$ python -q
>>> import numpy as np
>>> import numpy.linalg as la
>>> np.set_printoptions(precision=2, suppress=True, linewidth=200, sign=" ")
>>> arr = np.loadtxt("m.csv", delimiter=",")
>>> arr
array([[ 1.4 ,  1.1 ,  0.6 , -0.5 ],
       [ 1.4 ,  1.12,  0.59, -0.51],
       [-1.  ,  0.1 ,  0.7 ,  0.9 ],
       [ 0.2 ,  0.6 ,  0.1 ,  1.4 ],
       [-0.8 , -0.1 ,  0.8 ,  0.2 ]])
>>> x = np.array([-1, 2, -1, 1])
>>> h = np.maximum(arr @ x, 0)
>>> np.tanh(arr @ x)
array([-0.29, -0.25,  0.89,  0.98,  0.  ])
>>> np.round(np.maximum(arr @ (3 * x), 0), 2) + 0
array([ 0. ,  0. ,  4.2,  6.9,  0. ])
>>> Y = np.c_[arr[:, :3] @ np.array([[1, 1, 1], [5, 0, 5], [1, 3, 5]]), np.array([3, -3, -2, 1, -4])]
>>> Y
array([[ 7.5 ,  3.2 ,  9.9 ,  3.  ],
       [ 7.59,  3.17,  9.95, -3.  ],
       [ 0.2 ,  1.1 ,  3.  , -2.  ],
       [ 3.3 ,  0.5 ,  3.7 ,  1.  ],
       [-0.5 ,  1.6 ,  2.7 , -4.  ]])
>>> la.norm(la.qr(arr)[0].T @ Y, axis=0) ** 2 / ((Y ** 2).sum(axis=0) + 1e-12)
array([ 1.  ,  1.  ,  1.  ,  0.51])
>>> la.matrix_rank(np.c_[arr, Y])
np.int64(5)
>>> np.round(la.lstsq(arr, Y[:, 0])[0], 2) + 0
array([ 1.,  5.,  1.,  0.])
>>> rng = np.random.default_rng(6518)
>>> lab = rng.permutation(4)
>>> Y = arr[:, lab] * rng.choice([-1, 1], 4)
>>> Y
array([[ 1.1 , -1.4 , -0.6 , -0.5 ],
       [ 1.12, -1.4 , -0.59, -0.51],
       [ 0.1 ,  1.  , -0.7 ,  0.9 ],
       [ 0.6 , -0.2 , -0.1 ,  1.4 ],
       [-0.1 ,  0.8 , -0.8 ,  0.2 ]])
>>> Uu, _, vt = la.svd(arr.T @ Y)
>>> lab
array([ 1,  0,  2,  3])
>>> np.round(la.norm(arr, "nuc"), 2)
np.float64(6.12)
>>> la.norm(arr, axis=0)
array([ 2.37,  1.69,  1.36,  1.82])
>>> round(la.norm(arr, 1), 2), np.round(la.norm(arr, np.inf), 2)
(np.float64(4.8), np.float64(3.62))
>>> arr[0] @ arr[4]
np.float64(-0.85)
>>> x = np.array([-2, -4, 3, 5])
>>> rhs = arr @ x
>>> rhs
array([-7.9 , -8.06,  8.2 ,  4.5 ,  5.4 ])
>>> la.solve(arr.T @ arr, arr.T @ rhs)
array([-2., -4.,  3.,  5.])
>>> la.lstsq(arr, rhs)[0]
array([-2., -4.,  3.,  5.])
>>> rhs = rhs + 0.02 * rng.normal(size=5)
>>> rhs
array([-7.84, -8.07,  8.23,  4.51,  5.41])
>>> beta, *_ = la.lstsq(arr, rhs)
>>> beta.round()
array([-2., -4.,  3.,  5.])
>>> beta
array([-2.04, -3.94,  3.  ,  4.99])
>>> np.round(arr.T @ (rhs - arr @ beta), 2) + 0
array([ 0.,  0.,  0.,  0.])
>>> [round(float(la.norm(la.solve(arr.T @ arr + lam * np.eye(4), arr.T @ rhs))), 2) for lam in (0, 1, 10, 100)]
[7.31, 5.09, 2.42, 0.4]
>>> M = np.loadtxt("arr.csv", delimiter=",")
>>> M
array([[  2.,   3.,   1.,   3.],
       [  1.,   2.,   0.,   0.],
       [  0.,   2.,   0.,   2.],
       [  7.,  13.,   1.,   3.]])
>>> Y = M / la.norm(M, axis=1, keepdims=True)
>>> cov = Y @ Y.T
>>> la.norm(Y, axis=1)
array([ 1.,  1.,  1.,  1.])
>>> (np.abs(cov) > 0.9).astype(int)
array([[ 1,  0,  0,  0],
       [ 0,  1,  0,  1],
       [ 0,  0,  1,  0],
       [ 0,  1,  0,  1]])
>>> cov
array([[ 1.  ,  0.75,  0.88,  0.87],
       [ 0.75,  1.  ,  0.63,  0.98],
       [ 0.88,  0.63,  1.  ,  0.75],
       [ 0.87,  0.98,  0.75,  1.  ]])
>>> np.argwhere(np.triu(np.abs(cov) > 0.95, 1))
array([[ 1,  3]])
>>> cov[0]
array([ 1.  ,  0.75,  0.88,  0.87])
>>> F = np.load("sample0.npy")
>>> F
array([[ 3.,  0.,  0.,  0.,  0.],
       [ 0.,  3.,  0.,  2.,  0.],
       [ 0.,  0.,  3.,  0.,  2.],
       [ 0.,  2.,  0.,  3.,  0.],
       [ 0.,  0.,  2.,  0.,  3.]])
>>> # splits into 3 blocks
>>> proj = np.triu(np.array([[0, -3, -4, -4, -4],
...     [4, 1, 3, 2, 4],
...     [5, -5, -5, 5, -3],
...     [-3, 4, -1, -2, 4],
...     [-2, -5, 3, 5, -1]]), 1) + np.eye(5)
>>> Y = proj @ F @ la.inv(proj)
>>> np.trace(Y), np.trace(F)
(np.float64(15.0), np.float64(15.0))
>>> Y
array([[   3.,   -8.,   16.,  -70.,  352.],
       [   0.,    7.,   -4.,   14.,  -78.],
       [   0.,   10.,  -33.,  160., -786.],
       [   0.,    2.,    2.,  -11.,   54.],
       [   0.,    0.,    2.,  -10.,   49.]])
>>> la.matrix_rank(Y)
np.int64(5)
>>> np.poly(Y)
array([   1.,  -15.,   82., -198.,  205.,  -75.])
>>> round(la.det(Y), 2)
np.float64(75.0)
>>> w1 = np.array([[2, 2], [2, 0], [0, 1], [1, 2], [2, 2]])
>>> beta = np.array([3, 8])
>>> act = np.maximum(Y @ w1 + beta, 0)
>>> (act > 0).mean(axis=0)
array([ 0.6,  0.6])
>>> act
array([[ 627.,  594.],
       [   0.,    0.],
       [   0.,    0.],
       [ 104.,   96.],
       [  91.,   88.]])
>>> W2 = np.array([[-2, -1], [0, 1]])
>>> (act @ W2).round(6).argmax(axis=1)
array([ 1,  0,  0,  1,  1])
>>> x = np.array([1, -7])
>>> act @ (2 * x)
array([-7062.,     0.,     0., -1136., -1050.])
>>> np.einsum("ij,j->i", act, x)
array([-3531.,     0.,     0.,  -568.,  -525.])
>>> (act @ x).argmax()
np.int64(1)
>>> la.norm(act @ x) <= la.norm(act, 2) * la.norm(x) + 1e-9
np.True_
>>> act * x
array([[  627., -4158.],
       [    0.,    -0.],
       [    0.,    -0.],
       [  104.,  -672.],
       [   91.,  -616.]])
>>> np.sign((act @ x).round(6))
array([-1.,  0.,  0., -1., -1.])
>>> mat = np.triu(rng.random((3, 3)) < 0.8, 1).astype(int)
>>> mat = mat + mat.T
>>> mat
array([[ 0,  1,  1],
       [ 1,  0,  1],
       [ 1,  1,  0]])
>>> # symmetric, so the eigenvalues are real
>>> O, R = la.qr(mat)
>>> round(np.trace(O @ O.T), 2)
np.float64(3.0)
>>> O
array([[ 0.  ,  0.82, -0.58],
       [-0.71, -0.41, -0.58],
       [-0.71,  0.41,  0.58]])
>>> O.shape, R.shape
((3, 3), (3, 3))
>>> np.round(O @ R, 2) + 0
array([[ 0.,  1.,  1.],
       [ 1.,  0.,  1.],
       [ 1.,  1.,  0.]])
>>> Y = np.array([[-1, 3, -2]])
>>> feats = Y.T @ Y
>>> feats
array([[ 1, -3,  2],
       [-3,  9, -6],
       [ 2, -6,  4]])
>>> # equal to its transpose
>>> la.cond(feats) > 100
np.True_
>>> round(la.norm(feats, 2) / la.norm(feats), 2)
np.float64(1.0)
>>> [round(float(x), 2) for x in la.svd(feats, compute_uv=False)[:3]]
[14.0, 0.0, 0.0]
>>> lab = rng.permutation(3)
>>> lab
array([ 0,  2,  1])
>>> Y = feats[lab][:, lab]
>>> np.round(np.sort(np.abs(la.eigvals(Y))), 2) + 0
array([  0.,   0.,  14.])
>>> np.diag(Y)
array([ 1,  4,  9])
>>> np.trace(Y)
np.int64(14)
>>> ang = np.radians(15)
>>> R = np.eye(3)
>>> R[2, 2] = R[1, 1] = np.cos(ang)
>>> R[2, 1], R[1, 2] = -np.sin(ang), np.sin(ang)
>>> R
array([[ 1.  ,  0.  ,  0.  ],
       [ 0.  ,  0.97,  0.26],
       [ 0.  , -0.26,  0.97]])
>>> Y = feats @ R.T
>>> Y
array([[ 1.  , -2.38,  2.71],
       [-3.  ,  7.14, -8.12],
       [ 2.  , -4.76,  5.42]])
>>> np.round(la.svd(feats, compute_uv=False), 2) + 0, np.round(la.svd(Y, compute_uv=False), 2) + 0
(array([ 14.,   0.,   0.]), array([ 14.,   0.,   0.]))
>>> np.abs(Y - feats).max(axis=0)
array([ 0.  ,  1.86,  2.12])
>>> np.allclose(la.norm(feats, axis=1), la.norm(Y, axis=1))
True
>>> np.allclose(feats[:-1].T @ la.lstsq(feats[:-1].T, feats[-1])[0], feats[-1])
True
>>> la.lstsq(feats[:-1].T, feats[-1])[2]
np.int32(1)
>>> np.unique(feats.round(6), axis=0).shape
(3, 3)
>>> X = np.loadtxt("data.csv", delimiter=",")
>>> X
array([[ 0.,  0.,  4.,  0.],
       [ 0.,  0., -4.,  2.],
       [ 4.,  0.,  4.,  0.],
       [-4.,  2., -4.,  2.]])
>>> O, R = la.qr(X)
>>> np.abs(np.diag(R))
array([ 5.66,  1.41,  5.66,  1.41])
>>> O.shape, R.shape
((4, 4), (4, 4))
>>> round(float(abs(R[0, 0])), 2), round(la.norm(X[:, 0]), 2)
(5.66, np.float64(5.66))
>>> O.round(2) + 0
array([[ 0.  ,  0.  , -0.71,  0.71],
       [ 0.  ,  0.  ,  0.71,  0.71],
       [-0.71, -0.71,  0.  ,  0.  ],
       [ 0.71, -0.71,  0.  ,  0.  ]])
>>> data = np.load("x.npy")
>>> data
array([[-2.,  1.],
       [ 1., -2.]])
>>> # symmetric, so the eigenvalues are real
>>> x = np.array([2, 1])
>>> h = np.maximum(data @ x, 0)
>>> np.maximum(data @ (3 * x), 0)
array([ 0.,  0.])
>>> h
array([ 0.,  0.])
>>> np.maximum(data @ x, 0) - np.maximum(-data @ x, 0)
array([-3.,  0.])
>>> np.flatnonzero(h > 1e-9)
array([], dtype=int64)
>>> data.T @ h
array([ 0.,  0.])
>>> [round(float(la.det(data[:i, :i])), 2) + 0 for i in range(1, 3)]
[-2.0, 3.0]
>>> round(float(la.eigvalsh(data).min()), 2)
-3.0
>>> A = np.load("block5.npy")
>>> A
array([[ 4., -5.,  2.],
       [ 6., -7.,  2.],
       [ 6., -6.,  1.]])
>>> cov = A.T @ A
>>> la.svd(A, compute_uv=False) ** 2
array([ 205.63,    1.36,    0.01])
>>> la.matrix_rank(cov)
np.int64(3)
>>> np.allclose(cov, cov.T)
True
>>> ev, evecs = la.eig(A)
>>> np.sort(la.eigvals(A @ A))
array([ 1.,  1.,  4.])
>>> np.round(A @ evecs[:, 0] - ev[0] * evecs[:, 0], 2) + 0
array([ 0.,  0.,  0.])
>>> ev
array([ 1., -2., -1.])
>>> O = A.astype(float).copy()
>>> for j in range(3):
...     O[:, j] -= O[:, :j] @ (O[:, :j].T @ O[:, j])
...     O[:, j] /= la.norm(O[:, j])
... 
>>> O
array([[ 0.43, -0.59,  0.69],
       [ 0.64, -0.34, -0.69],
       [ 0.64,  0.73,  0.23]])
>>> np.round(O.T @ O, 2) + 0
array([[ 1.,  0.,  0.],
       [ 0.,  1.,  0.],
       [ 0.,  0.,  1.]])
